>>> import numpy as np
>>> from numpy import linalg as LA
>>> np.set_printoptions(precision=3, suppress=True, linewidth=160)
>>> M = np.loadtxt("m.csv", delimiter=",")
>>> M
array([[ 84., -22.,  15., -23., -28.,  -7.,  48.,  51., -11.,  -9.],
       [-22.,  55.,  -3.,  21.,   3., -27.,  -6.,  -6.,   1., -49.],
       [ 15.,  -3.,  40.,  13., -29.,   5.,   5.,  43.,  29.,   5.],
       [-23.,  21.,  13.,  26., -22.,  -6., -16.,   6.,  18., -16.],
       [-28.,   3., -29., -22.,  92., -14., -10., -43., -45.,  20.],
       [ -7., -27.,   5.,  -6., -14.,  46.,   4.,  19.,   8.,  45.],
       [ 48.,  -6.,   5., -16., -10.,   4.,  39.,  44., -23.,   0.],
       [ 51.,  -6.,  43.,   6., -43.,  19.,  44., 111., -17.,  18.],
       [-11.,   1.,  29.,  18., -45.,   8., -23., -17.,  82., -15.],
       [ -9., -49.,   5., -16.,  20.,  45.,   0.,  18., -15.,  76.]])
>>> ev, vecs = LA.eigh(M)
>>> vec = np.array([6, 5, 1, 5, 3, 9, 3, 4, 1, 2])
>>> np.round(vecs * np.abs(ev) @ vecs.T, 3) + 0
array([[ 84., -22.,  15., -23., -28.,  -7.,  48.,  51., -11.,  -9.],
       [-22.,  55.,  -3.,  21.,   3., -27.,  -6.,  -6.,   1., -49.],
       [ 15.,  -3.,  40.,  13., -29.,   5.,   5.,  43.,  29.,   5.],
       [-23.,  21.,  13.,  26., -22.,  -6., -16.,   6.,  18., -16.],
       [-28.,   3., -29., -22.,  92., -14., -10., -43., -45.,  20.],
       [ -7., -27.,   5.,  -6., -14.,  46.,   4.,  19.,   8.,  45.],
       [ 48.,  -6.,   5., -16., -10.,   4.,  39.,  44., -23.,   0.],
       [ 51.,  -6.,  43.,   6., -43.,  19.,  44., 111., -17.,  18.],
       [-11.,   1.,  29.,  18., -45.,   8., -23., -17.,  82., -15.],
       [ -9., -49.,   5., -16.,  20.,  45.,   0.,  18., -15.,  76.]])
>>> np.round(vecs * np.maximum(ev, 0) @ vecs.T, 3) + 0
array([[ 84., -22.,  15., -23., -28.,  -7.,  48.,  51., -11.,  -9.],
       [-22.,  55.,  -3.,  21.,   3., -27.,  -6.,  -6.,   1., -49.],
       [ 15.,  -3.,  40.,  13., -29.,   5.,   5.,  43.,  29.,   5.],
       [-23.,  21.,  13.,  26., -22.,  -6., -16.,   6.,  18., -16.],
       [-28.,   3., -29., -22.,  92., -14., -10., -43., -45.,  20.],
       [ -7., -27.,   5.,  -6., -14.,  46.,   4.,  19.,   8.,  45.],
       [ 48.,  -6.,   5., -16., -10.,   4.,  39.,  44., -23.,   0.],
       [ 51.,  -6.,  43.,   6., -43.,  19.,  44., 111., -17.,  18.],
       [-11.,   1.,  29.,  18., -45.,   8., -23., -17.,  82., -15.],
       [ -9., -49.,   5., -16.,  20.,  45.,   0.,  18., -15.,  76.]])
>>> theta = np.deg2rad(72)
>>> mat = np.eye(5)
>>> mat[np.ix_([0, 4], [0, 4])] = [[np.cos(theta), -np.sin(theta)], [np.sin(theta), np.cos(theta)]]
>>> mat
array([[ 0.309,  0.   ,  0.   ,  0.   , -0.951],
       [ 0.   ,  1.   ,  0.   ,  0.   ,  0.   ],
       [ 0.   ,  0.   ,  1.   ,  0.   ,  0.   ],
       [ 0.   ,  0.   ,  0.   ,  1.   ,  0.   ],
       [ 0.951,  0.   ,  0.   ,  0.   ,  0.309]])
>>> LA.norm(mat, axis=0)
array([1., 1., 1., 1., 1.])
>>> round(mat[:, 4] @ mat[:, 0], 3)
np.float64(0.0)
>>> LA.eigvals(mat)
array([0.309+0.951j, 0.309-0.951j, 1.   +0.j   , 1.   +0.j   , 1.   +0.j   ])
>>> round(LA.det(mat.T), 3)
np.float64(1.0)
>>> round(LA.det(mat[::-1]), 3)
np.float64(1.0)
>>> round(np.einsum("ii->", mat), 3)
np.float64(3.618)
>>> O = mat.astype(float).copy()
>>> for j in range(5):
...     O[:, j] -= O[:, :j] @ (O[:, :j].T @ O[:, j])
...     O[:, j] /= LA.norm(O[:, j])
... 
>>> O
array([[ 0.309,  0.   ,  0.   ,  0.   , -0.951],
       [ 0.   ,  1.   ,  0.   ,  0.   ,  0.   ],
       [ 0.   ,  0.   ,  1.   ,  0.   ,  0.   ],
       [ 0.   ,  0.   ,  0.   ,  1.   ,  0.   ],
       [ 0.951,  0.   ,  0.   ,  0.   ,  0.309]])
>>> np.round(O.T @ O, 3) + 0
array([[1., 0., 0., 0., 0.],
       [0., 1., 0., 0., 0.],
       [0., 0., 1., 0., 0.],
       [0., 0., 0., 1., 0.],
       [0., 0., 0., 0., 1.]])
>>> np.round(O.T @ mat, 3) + 0
array([[1., 0., 0., 0., 0.],
       [0., 1., 0., 0., 0.],
       [0., 0., 1., 0., 0.],
       [0., 0., 0., 1., 0.],
       [0., 0., 0., 0., 1.]])
>>> A = np.load("block8.npy")
>>> A
array([[13,  5, 15, 12,  9,  6, 11,  5, 12],
       [ 5,  6, 12,  5,  7,  9, 10,  6,  5],
       [15, 12, 27, 15, 15, 18, 21, 12, 15],
       [12,  5, 15, 13,  6,  9,  9,  5, 13],
       [ 9,  7, 15,  6, 13,  6, 15,  7,  6],
       [ 6,  9, 18,  9,  6, 18, 12,  9,  9],
       [11, 10, 21,  9, 15, 12, 19, 10,  9],
       [ 5,  6, 12,  5,  7,  9, 10,  6,  5],
       [12,  5, 15, 13,  6,  9,  9,  5, 13]])
>>> # looks like rank 3
>>> left, sig, vt = LA.svd(A)
>>> sig.round(3) + 0
array([99.721, 16.124, 12.155,  0.   ,  0.   ,  0.   ,  0.   ,  0.   ,  0.   ])
>>> B = left[:, :3] @ np.diag(sig[:3]) @ vt[:3]
>>> LA.matrix_rank(A, rtol=0.05)
np.int64(3)
>>> round(float(np.abs(A - B).max()), 3)
0.0
>>> B
array([[13.,  5., 15., 12.,  9.,  6., 11.,  5., 12.],
       [ 5.,  6., 12.,  5.,  7.,  9., 10.,  6.,  5.],
       [15., 12., 27., 15., 15., 18., 21., 12., 15.],
       [12.,  5., 15., 13.,  6.,  9.,  9.,  5., 13.],
       [ 9.,  7., 15.,  6., 13.,  6., 15.,  7.,  6.],
       [ 6.,  9., 18.,  9.,  6., 18., 12.,  9.,  9.],
       [11., 10., 21.,  9., 15., 12., 19., 10.,  9.],
       [ 5.,  6., 12.,  5.,  7.,  9., 10.,  6.,  5.],
       [12.,  5., 15., 13.,  6.,  9.,  9.,  5., 13.]])
>>> round(LA.norm(A - B, 2), 3), np.round(sig[3], 3)
(np.float64(0.0), np.float64(0.0))
>>> LA.matrix_rank(B)
np.int64(3)
